$ ipython --no-banner

In [1]: import numpy as np

In [2]: np.set_printoptions(precision=2, suppress=True, linewidth=140, floatmode="fixed")

In [3]: def rnd(a):
   ...:     return np.round(a, 2) + 0
   ...: 

In [4]: arr = np.loadtxt("test4.csv", delimiter=",")

In [5]: print(arr)
[[-2.00  2.00  0.00  0.00  0.00 -3.00  0.00  1.00  0.00]
 [-2.00  2.00  0.00  0.00  0.00 -2.00  0.00  3.00  0.00]
 [ 0.00  0.00  1.00  0.00 -2.00  0.00  2.00  0.00  0.00]
 [ 0.00  0.00 -2.00  0.00  0.00  0.00 -2.00  0.00  0.00]
 [ 0.00  0.00 -1.00 -1.00  1.00  0.00  3.00  0.00  3.00]
 [-3.00 -1.00  0.00  0.00  0.00  0.00  0.00  2.00  0.00]
 [ 0.00  0.00 -2.00  1.00  2.00  0.00 -3.00  0.00 -3.00]
 [ 0.00  3.00  0.00  0.00  0.00  2.00  0.00  2.00  0.00]
 [ 0.00  0.00  1.00  2.00  1.00  0.00 -3.00  0.00 -1.00]]

In [6]: x0 = np.array([-3, -6, 8, 4, 2, -7, 4, -4, 9])

In [7]: rhs = arr @ x0

In [8]: b, lr = np.zeros(9), 1 / np.linalg.norm(arr, 2) ** 2

In [9]: for i in range(5):
   ...:     b -= lr * arr.T @ (arr @ b - rhs)
   ...:     if i % 1 == 0: print(i, round(np.linalg.norm(arr @ b - rhs), 2))
   ...: 
0 38.68
1 30.53
2 24.74
3 20.58
4 17.52

In [10]: print(rnd(np.linalg.cond(arr)))
9.95

In [11]: m1 = np.load("mat.npy")

In [12]: print(m1)
[[-2  2 -1  2]
 [-2  2 -1  0]
 [ 2  1 -2  2]
 [ 2  2 -2 -2]
 [ 1  1 -2  1]
 [ 2 -1  2 -2]
 [ 0  1 -1  1]
 [ 1 -1  2 -1]]

In [13]: rng = np.random.default_rng(4929)

In [14]: idx = rng.permutation(9)

In [15]: print(idx)
[2 4 6 1 7 5 3 0 8]

In [16]: M2 = arr[idx][:, idx]

In [17]: print(rnd(np.sort(np.abs(np.linalg.eigvals(M2)))))
[1.05 1.64 1.64 2.38 2.38 3.09 4.53 4.57 5.93]

In [18]: print(np.diag(M2))
[ 1.00  1.00 -3.00  2.00  2.00  0.00  0.00 -2.00 -1.00]

In [19]: print(M2)
[[ 1.00 -2.00  2.00  0.00  0.00  0.00  0.00  0.00  0.00]
 [-1.00  1.00  3.00  0.00  0.00  0.00 -1.00  0.00  3.00]
 [-2.00  2.00 -3.00  0.00  0.00  0.00  1.00  0.00 -3.00]
 [ 0.00  0.00  0.00  2.00  3.00 -2.00  0.00 -2.00  0.00]
 [ 0.00  0.00  0.00  3.00  2.00  2.00  0.00  0.00  0.00]
 [ 0.00  0.00  0.00 -1.00  2.00  0.00  0.00 -3.00  0.00]
 [-2.00  0.00 -2.00  0.00  0.00  0.00  0.00  0.00  0.00]
 [ 0.00  0.00  0.00  2.00  1.00 -3.00  0.00 -2.00  0.00]
 [ 1.00  1.00 -3.00  0.00  0.00  0.00  2.00  0.00 -1.00]]

In [20]: M2 = m1 / np.linalg.norm(m1, axis=1, keepdims=True)

In [21]: C2 = M2 @ M2.T

In [22]: print((np.abs(C2) > 0.9).astype(int))
[[1 0 0 0 0 1 0 0]
 [0 1 0 0 0 0 0 0]
 [0 0 1 0 1 0 0 0]
 [0 0 0 1 0 0 0 0]
 [0 0 1 0 1 0 0 0]
 [1 0 0 0 0 1 0 1]
 [0 0 0 0 0 0 1 0]
 [0 0 0 0 0 1 0 1]]

In [23]: M2 = np.c_[m1[:, :3] @ np.array([[2, 0, 2], [0, 3, 0], [3, 0, 1]]), np.array([3, 9, 6, 1, 0, 2, 0, 0])]

In [24]: print(M2)
[[-7  6 -5  3]
 [-7  6 -5  9]
 [-2  3  2  6]
 [-2  6  2  1]
 [-4  3  0  0]
 [10 -3  6  2]
 [-3  3 -1  0]
 [ 8 -3  4  0]]

In [25]: print(np.linalg.matrix_rank(np.c_[m1, M2]))
5

In [26]: print(rnd(np.linalg.norm(M2 - m1 @ np.linalg.lstsq(m1, M2)[0], axis=0)))
[0.00 0.00 0.00 7.61]

In [27]: hat = m1 @ np.linalg.solve(m1.T @ m1, m1.T)

In [28]: print(rnd(hat @ m1[:, 2]))
[-1.00 -1.00 -2.00 -2.00 -2.00  2.00 -1.00  2.00]

In [29]: print(rnd(np.linalg.eigvalsh(hat)))
[0.00 0.00 0.00 0.00 1.00 1.00 1.00 1.00]

In [30]: print(np.trace(hat))
4.0

In [31]: x0 = np.array([4, 0, 1, 1])

In [32]: rhs = m1 @ x0

In [33]: print(rhs)
[-7 -9  8  4  3  8  0  5]

In [34]: rhs = rhs + 0.1 * rng.normal(size=8)

In [35]: print(rnd(rhs))
[-7.00 -8.96  8.01  3.97  3.01  7.86  0.17  5.15]

In [36]: b, *_ = np.linalg.lstsq(m1, rhs)

In [37]: print([round(float(np.linalg.norm(np.linalg.solve(m1.T @ m1 + lam * np.eye(4), m1.T @ rhs))), 2) for lam in (0, 1, 10, 100)])
[4.26, 3.78, 2.49, 0.68]

In [38]: print(b.round())
[4.00 0.00 1.00 1.00]

In [39]: print(rnd(m1.T @ (rhs - m1 @ b)))
[0.00 0.00 0.00 0.00]

In [40]: data = np.array([[1.0, -1.0, -1.0, 0.0],
    ...:     [0.0, 3.0, 0.0, 0.0],
    ...:     [4.0, 5.0, 0.0, 2.0],
    ...:     [2.0, 1.0, 2.0, 2.0]])

In [41]: print(data.sum(axis=1))
[-1.00  3.00 11.00  7.00]

In [42]: print(np.count_nonzero(data))
11

In [43]: print(np.diff(data, axis=0))
[[-1.00  4.00  1.00  0.00]
 [ 4.00  2.00  0.00  2.00]
 [-2.00 -4.00  2.00  0.00]]

In [44]: mat = np.loadtxt("layer3.csv", delimiter=",")

In [45]: print(mat)
[[ 3.00 -1.00  3.00  0.00  0.00]
 [-3.00  2.00  2.00  0.00  0.00]
 [-2.00 -2.00 -2.00  0.00  0.00]
 [ 0.00  0.00  0.00  1.00  3.00]
 [ 0.00  0.00  0.00  1.00  1.00]]

In [46]: # 2 blocks once reordered

In [47]: Q, evecs = np.linalg.qr(mat[:, :2])[0], np.linalg.qr(mat[:, 2:])[0]

In [48]: sig = np.linalg.svd(Q.T @ evecs, compute_uv=False)

In [49]: print((sig > 0.9).sum())
0

In [50]: left, sig, vt = np.linalg.svd(mat, full_matrices=False)

In [51]: print(left.shape, sig.shape, vt.shape)
(5, 5) (5,) (5, 5)

In [52]: print(np.abs(left[:, 0]).round(6).argmax())
0

In [53]: print(rnd(np.abs(vt[0])))
[0.84 0.08 0.54 0.00 0.00]

In [54]: print(np.allclose(mat, mat.T))
False

In [55]: print(rnd(np.linalg.det(mat)))
-80.0

In [56]: print(rnd(np.linalg.matrix_power(mat, 4)))
[[ 249.00  -97.00   99.00    0.00    0.00]
 [-207.00  200.00    8.00    0.00    0.00]
 [ -38.00  -50.00   22.00    0.00    0.00]
 [   0.00    0.00    0.00   28.00   48.00]
 [   0.00    0.00    0.00   16.00   28.00]]

In [57]: print(rnd(np.sort(np.linalg.eigvals(mat).real)))
[-0.73 -0.70 -0.70  2.73  4.39]

In [58]: print(rnd(np.linalg.det(mat)))
-80.0

In [59]: print((mat != 0).astype(int))
[[1 1 1 0 0]
 [1 1 1 0 0]
 [1 1 1 0 0]
 [0 0 0 1 1]
 [0 0 0 1 1]]

In [60]: feats = np.array([[1.0, 0.9, 0.81, 0.73, 0.66, 0.59],
    ...:     [0.9, 1.0, 0.9, 0.81, 0.73, 0.66],
    ...:     [0.81, 0.9, 1.0, 0.9, 0.81, 0.73],
    ...:     [0.73, 0.81, 0.9, 1.0, 0.9, 0.81],
    ...:     [0.66, 0.73, 0.81, 0.9, 1.0, 0.9],
    ...:     [0.59, 0.66, 0.73, 0.81, 0.9, 1.0]])

In [61]: # equal to its transpose

In [62]: r0 = np.array([-1, 0, -2, -1, 1, -2])

In [63]: M2 = feats + np.outer(r0, np.eye(6)[2])

In [64]: print(np.linalg.matrix_rank(M2 - feats))
1

In [65]: print(np.linalg.matrix_rank(np.linalg.inv(M2) - np.linalg.inv(feats), tol=1e-8))
1

In [66]: E = np.load("w.npy")

In [67]: print(E)
[[ 9.00  0.10  0.50  0.10 -0.30  0.80]
 [ 7.00  0.00  0.60  1.10  0.30 -1.80]
 [-9.00  2.20  0.80  0.20 -0.20  1.50]
 [17.00  1.00 -0.10  0.70  1.40 -0.10]
 [19.00  0.50 -1.10  0.60  1.20  3.00]
 [19.00 -0.30  1.70 -1.40  0.40 -0.10]
 [-3.00  0.00  0.60 -0.60 -0.50 -0.30]
 [ 4.00 -0.50 -0.30 -0.30 -0.80 -0.10]
 [-9.00  0.00  0.40 -1.30 -1.00 -0.30]]

In [68]: M2 = arr[0, 0] * arr[1:] - np.outer(arr[1:, 0], arr[0])

In [69]: print(M2)
[[ 0.00  0.00  0.00  0.00  0.00 -2.00  0.00 -4.00  0.00]
 [ 0.00 -0.00 -2.00 -0.00  4.00  0.00 -4.00 -0.00 -0.00]
 [ 0.00 -0.00  4.00 -0.00 -0.00  0.00  4.00 -0.00 -0.00]
 [ 0.00 -0.00  2.00  2.00 -2.00  0.00 -6.00 -0.00 -6.00]
 [ 0.00  8.00  0.00  0.00  0.00 -9.00  0.00 -1.00  0.00]
 [ 0.00 -0.00  4.00 -2.00 -4.00  0.00  6.00 -0.00  6.00]
 [ 0.00 -6.00 -0.00 -0.00 -0.00 -4.00 -0.00 -4.00 -0.00]
 [ 0.00 -0.00 -2.00 -4.00 -2.00  0.00  6.00 -0.00  2.00]]

In [70]: print(np.flatnonzero(~M2.round(6).any(axis=1)))
[]

In [71]: x0 = np.array([2, 1, 0, 2, 0, 2, 1, 1, 2])

In [72]: print(M2 @ x0)
[ -8.00  -4.00   4.00 -14.00 -11.00  14.00 -18.00   2.00]

In [73]: print(np.linalg.norm(M2 @ x0) <= np.linalg.norm(M2, 2) * np.linalg.norm(x0) + 1e-9)
True

In [74]: print(M2 @ np.eye(9)[1])
[ 0.00  0.00  0.00  0.00  8.00  0.00 -6.00  0.00]

In [75]: print(M2 @ (2 * x0))
[-16.00  -8.00   8.00 -28.00 -22.00  28.00 -36.00   4.00]

In [76]: M2 = E / np.linalg.norm(E, axis=1, keepdims=True)

In [77]: C2 = M2 @ M2.T

In [78]: print(rnd(np.linalg.norm(M2, axis=1)))
[1.00 1.00 1.00 1.00 1.00 1.00 1.00 1.00 1.00]

In [79]: print(rnd(C2[4]))
[ 0.99  0.90 -0.91  0.98  1.00  0.97 -0.97  0.93 -0.98]

In [80]: A = np.load("dump.npy")

In [81]: print(A)
[[-2 -2  2 -1]
 [ 0  0 -1  0]
 [ 0  0  2  0]
 [ 0  0  0 -1]]

In [82]: M2 = A / np.sqrt((A ** 2).mean(axis=1, keepdims=True))

In [83]: print(np.linalg.matrix_rank(A - A.mean(axis=1, keepdims=True)))
2

In [84]: print(np.linalg.matrix_rank(M2) == np.linalg.matrix_rank(A))
True

In [85]: F = np.load("block6.npy")

In [86]: print(F)
[[ 2.83 -0.55 -0.68 -0.39  0.31]
 [-0.96 -1.43 -1.01 -1.83 -1.29]
 [ 1.18  1.36  0.24 -0.12 -2.38]
 [ 0.78  0.42 -1.22  0.52 -2.54]
 [-0.86 -0.07 -2.67 -0.91  0.55]
 [ 1.10  1.59  1.14 -1.96 -0.31]
 [-0.69  1.62 -0.84  0.11  2.28]
 [ 1.61  0.12  1.81 -0.98  1.47]
 [-2.18  0.83 -0.35 -1.45  1.15]
 [-0.71  1.18 -2.32 -0.25 -1.29]
 [ 2.33  1.27  0.49  0.91  0.96]
 [-0.90 -0.75  1.98 -1.68  0.93]
 [ 1.37  1.25 -1.94 -1.25  0.48]
 [ 0.75 -1.17 -1.64 -2.09 -0.05]
 [-1.97  1.22  1.65 -0.95 -0.05]
 [ 0.69  2.47 -0.35 -0.41 -1.45]
 [ 2.01 -1.33  1.75  0.00 -0.36]
 [-0.04  0.34  0.35  1.53 -2.53]
 [-0.90  0.05 -1.53  0.90 -2.24]
 [-1.17  0.06 -0.23  2.61 -0.88]
 [ 0.05  0.39 -1.32 -2.20  1.50]
 [-2.42 -1.23 -0.95  0.52  0.69]
 [-0.93  2.40 -1.00  0.98  0.65]
 [-1.03  0.33 -0.42  2.23 -1.63]
 [ 0.37  0.33  0.20  2.25 -1.91]
 [ 1.72 -1.04  1.31 -0.47 -1.74]
 [-1.17 -0.37  0.34  2.12  1.70]
 [-0.64 -0.03  2.89  0.44  0.15]
 [-1.69 -1.56 -0.03  1.75 -0.81]
 [ 0.42  1.88 -0.98 -1.21  1.69]
 [ 0.12 -1.09  1.09 -2.45  0.79]
 [ 1.70 -0.96 -1.62 -1.60 -0.07]
 [ 0.08 -0.32 -0.16  1.22  2.72]
 [-0.20 -2.36 -1.59  0.93  0.13]
 [ 1.68  0.31 -2.33  0.54  0.58]
 [-1.17  1.47  1.96  1.10  0.64]
 [-0.58 -1.42 -2.20  1.22  0.55]
 [ 2.35 -0.83  1.53 -0.11 -0.64]
 [-1.38  1.05  0.36  2.28  0.83]
 [ 1.49 -2.42  0.76  0.54  0.18]
 [-0.31 -1.80  0.68 -0.11 -2.28]
 [ 1.87 -1.41  1.72 -0.74  0.11]
 [-0.44 -2.66 -1.10  0.70 -0.22]]

In [87]: Xc = F - F.mean(axis=0)

In [88]: left, sig, vt = np.linalg.svd(Xc, full_matrices=False)

In [89]: print(rnd((sig ** 2).sum() ** 2 / (sig ** 4).sum()))
4.74

In [90]: print(rnd(np.abs(vt[-1])))
[0.61 0.01 0.17 0.63 0.45]

In [91]: print(np.linalg.matrix_rank(Xc))
5

In [92]: print(rnd(sig ** 2 / (sig ** 2).sum()))
[0.26 0.23 0.20 0.18 0.13]

In [93]: print(np.searchsorted(np.cumsum(sig ** 2) / (sig ** 2).sum(), 0.9) + 1)
5

In [94]: print(rnd(sig))
[10.07  9.45  8.85  8.21  6.97]

In [95]: print(np.abs(left[:, 0]).argmax())
19

In [96]: print((np.sign(left[:, 0]) == np.sign(left[0, 0])).astype(int))
[1 1 1 0 0 1 0 1 0 0 1 1 1 1 0 1 1 0 0 0 1 0 0 0 0 1 0 1 0 1 1 1 0 0 1 0 0 1 0 1 0 1 0]
